% python3 -q
>>> import numpy as np
>>> np.set_printoptions(suppress=True, linewidth=120)
>>> M = np.array([[0.0, 0.2, 0.8], [2.5, -0.8, 1.1], [2.0, 1.1, 1.9], [-1.5, 0.2, 0.1]])
>>> other = np.c_[M[:, :1] @ np.array([[1]]), np.array([5, 2, 0, 5])]
>>> other
array([[ 0. ,  5. ],
       [ 2.5,  2. ],
       [ 2. ,  0. ],
       [-1.5,  5. ]])
>>> np.linalg.matrix_rank(other)
np.int64(2)
>>> np.round(np.linalg.norm(other - M @ np.linalg.lstsq(M, other)[0], axis=0), 2) + 0
array([0.  , 0.61])
>>> np.round(np.linalg.norm(np.linalg.qr(M)[0].T @ other, axis=0) ** 2 / ((other ** 2).sum(axis=0) + 1e-12), 2)
array([1.  , 0.99])
>>> np.round(np.linalg.lstsq(M, other[:, 0])[0], 2) + 0
array([1., 0., 0.])
>>> t = np.radians(120)
>>> R = np.eye(3)
>>> R[2, 2] = R[1, 1] = np.cos(t)
>>> R[2, 1], R[1, 2] = -np.sin(t), np.sin(t)
>>> R.round(2)
array([[ 1.  ,  0.  ,  0.  ],
       [ 0.  , -0.5 ,  0.87],
       [ 0.  , -0.87, -0.5 ]])
>>> other = M @ R.T
>>> np.allclose(M @ M.T, other @ other.T)
True
>>> np.round(np.linalg.svd(M, compute_uv=False), 2), np.round(np.linalg.svd(other, compute_uv=False), 2)
(array([4.04, 1.74, 0.74]), array([4.04, 1.74, 0.74]))
>>> np.round(np.abs(other - M).max(axis=0), 2)
array([0.  , 2.15, 3.8 ])
>>> round(float(np.linalg.det(R)), 2), round(np.trace(R), 2)
(1.0, np.float64(0.0))
>>> np.allclose(np.linalg.norm(M, axis=1), np.linalg.norm(other, axis=1))
True
>>> K = np.load("arr.npy")
>>> K
array([[-1,  0,  1],
       [ 2,  3,  4],
       [ 5,  6,  7],
       [ 8,  9, 10]])
>>> # null space of dimension 1
>>> np.round(np.linalg.norm(K, axis=0), 2)
array([ 9.7 , 11.22, 12.88])
>>> round(float(np.linalg.norm(K, "nuc")), 2)
21.25
>>> round(float(np.linalg.norm(K) ** 2 / np.linalg.norm(K, 2) ** 2), 2)
1.01
>>> np.linalg.norm(K, axis=1).argmax()
np.int64(3)
>>> data = np.load("case19.npy")
>>> data
array([[-1.,  1.,  0.,  0.],
       [ 0., -1.,  1.,  0.],
       [ 0.,  0., -1.,  1.],
       [ 0.,  0.,  0., -1.]])
>>> # triangular: eigenvalues sit on the diagonal
>>> U, s, vt = np.linalg.svd(data, full_matrices=False)
>>> np.round(U.T @ U, 2) + 0
array([[1., 0., 0., 0.],
       [0., 1., 0., 0.],
       [0., 0., 1., 0.],
       [0., 0., 0., 1.]])
>>> round(float(np.sqrt((s ** 2).sum())), 2), round(np.linalg.norm(data), 2)
(2.65, np.float64(2.65))
>>> s.round(2)
array([1.88, 1.53, 1.  , 0.35])
>>> np.round(vt @ vt.T, 2) + 0
array([[1., 0., 0., 0.],
       [0., 1., 0., 0.],
       [0., 0., 1., 0.],
       [0., 0., 0., 1.]])
>>> U.shape, s.shape, vt.shape
((4, 4), (4,), (4, 4))
>>> (s > 1e-8).sum()
np.int64(4)
>>> np.round(s / s[0], 2)
array([1.  , 0.82, 0.53, 0.18])
>>> np.round(U.T @ data @ vt.T, 2) + 0
array([[1.88, 0.  , 0.  , 0.  ],
       [0.  , 1.53, 0.  , 0.  ],
       [0.  , 0.  , 1.  , 0.  ],
       [0.  , 0.  , 0.  , 0.35]])
>>> r = np.linalg.matrix_rank(K)
>>> r
np.int64(2)
>>> ns = np.linalg.svd(K)[2][r:].T
>>> np.round(K @ ns, 2) + 0
array([[0.],
       [0.],
       [0.],
       [0.]])
>>> ns.shape
(3, 1)
>>> X = np.load("m.npy")
>>> X.round(2)
array([[ 0.51, -0.15, -0.48],
       [-0.15,  0.96, -0.14],
       [-0.48, -0.14,  0.53]])
>>> # projection: eigenvalues are 0 or 1
>>> q, vecs = np.linalg.qr(data[:, :3])[0], np.linalg.qr(data[:, 3:])[0]
>>> s = np.linalg.svd(q.T @ vecs, compute_uv=False)
>>> (s > 0.9).sum()
np.int64(0)
>>> np.round(np.degrees(np.arccos(s.clip(0, 1))), 2)
array([45.])
>>> A = np.array([[-1.0, 1.0, 1.0, 1.0],
...     [1.0, -1.0, 1.0, 1.0],
...     [1.0, 1.0, -1.0, 1.0],
...     [1.0, 1.0, 1.0, -1.0]])
>>> rng = np.random.default_rng(55)
>>> idx = rng.permutation(4)
>>> idx
array([3, 0, 1, 2])
>>> other = data[idx][:, idx]
>>> np.diag(other)
array([-1., -1., -1., -1.])
>>> np.allclose(A @ A.T, A.T @ A)
True
>>> np.sort(np.abs(np.fft.fft(A[0]))), np.round(np.sort(np.linalg.svd(A, compute_uv=False)), 2)
(array([2., 2., 2., 2.]), array([2., 2., 2., 2.]))
>>> (A @ A)[0]
array([4., 0., 0., 0.])
>>> other = np.linalg.inv(A)
>>> (np.abs(other) > 1e-9).astype(int)
array([[1, 1, 1, 1],
       [1, 1, 1, 1],
       [1, 1, 1, 1],
       [1, 1, 1, 1]])
>>> A @ other
array([[1., 0., 0., 0.],
       [0., 1., 0., 0.],
       [0., 0., 1., 0.],
       [0., 0., 0., 1.]])
>>> np.allclose(other, A.T)
False
>>> np.round(np.linalg.slogdet(A)[0], 2)
np.float64(-1.0)
>>> np.round(np.linalg.det(A) * np.linalg.det(other), 2)
np.float64(1.0)
>>> feats = np.loadtxt("out11.csv", delimiter=",")
>>> feats
array([[ 3., -1.,  3.],
       [-1.,  3., -1.],
       [ 3., -1.,  3.]])
>>> # column 2 repeats column 0
>>> def softmax(z):
...     e = np.exp(z - z.max(axis=-1, keepdims=True))
...     return e / e.sum(axis=-1, keepdims=True)
... 
>>> np.round(softmax(10 * feats[1]), 2) + 0
array([0., 1., 0.])
>>> np.round(softmax(feats[1]), 2)
array([0.02, 0.96, 0.02])
>>> S = feats @ feats.T / np.sqrt(3)
>>> np.round(softmax(S + np.triu(np.full(S.shape, -np.inf), 1)), 2) + 0
array([[1. , 0. , 0. ],
       [0. , 1. , 0. ],
       [0.5, 0. , 0.5]])
>>> vals, vecs = np.linalg.eigh(X)
>>> vec = np.array([-2, 0, 1])
>>> round(vec @ X @ vec / (vec @ vec), 2), np.round(vals[0], 2), round(vals[-1], 2)
(np.float64(0.9), np.float64(-0.0), np.float64(1.0))
>>> np.round(np.abs(X).sum(axis=1).max(), 2), round(np.abs(vals).max(), 2)
(np.float64(1.25), np.float64(1.0))
>>> np.round(vecs * np.maximum(vals, 0) @ vecs.T, 2)
array([[ 0.51, -0.15, -0.48],
       [-0.15,  0.96, -0.14],
       [-0.48, -0.14,  0.53]])
>>> round(float(np.linalg.norm(feats, 2) / np.linalg.norm(feats)), 2)
0.94
>>> [round(float(x), 2) for x in np.linalg.svd(feats, compute_uv=False)[:3]]
[6.56, 2.44, 0.0]
>>> F = np.load("w.npy")
>>> F
array([[  9.96, -17.88, -15.16],
       [  9.  , -14.08, -14.55],
       [  8.51, -13.11, -15.44],
       [ 10.1 , -14.65, -14.48],
       [ 10.2 , -14.35, -17.25],
       [ 10.53, -16.46, -15.35],
       [  9.03, -14.89, -14.95],
       [  9.78, -15.46, -15.69],
       [  9.31, -15.61, -15.09],
       [  7.98, -14.56, -15.38],
       [  8.82, -14.33, -14.84],
       [  9.13, -14.16, -14.95],
       [ 10.9 , -16.4 , -13.97],
       [  9.98, -14.53, -13.93],
       [  8.05, -15.58, -15.29],
       [  8.25, -13.75, -15.38],
       [ 10.63, -17.75, -14.89],
       [  9.84, -15.25, -16.17],
       [  7.98, -14.64, -15.73],
       [ 10.27, -15.6 , -14.84],
       [ 10.04, -14.04, -13.28],
       [ 10.  , -13.62, -16.27]])
>>> d = np.linalg.norm(F[:, None] - F[None], axis=-1)
>>> d.shape
(22, 22)
>>> d[:5, :5].round(2)
array([[0.  , 3.97, 4.99, 3.3 , 4.11],
       [3.97, 0.  , 1.4 , 1.24, 2.97],
       [4.99, 1.4 , 0.  , 2.41, 2.77],
       [3.3 , 1.24, 2.41, 0.  , 2.79],
       [4.11, 2.97, 2.77, 2.79, 0.  ]])
>>> (d + 1e9 * np.eye(22)).round(6).argmin(axis=1)
array([16, 10, 15, 13, 21, 19, 10, 17,  7, 18, 11, 10, 19,  3,  9,  2,  0,  7,  9,  7, 13,  4])
>>> np.unravel_index(d.round(6).argmax(), d.shape)
(np.int64(2), np.int64(16))
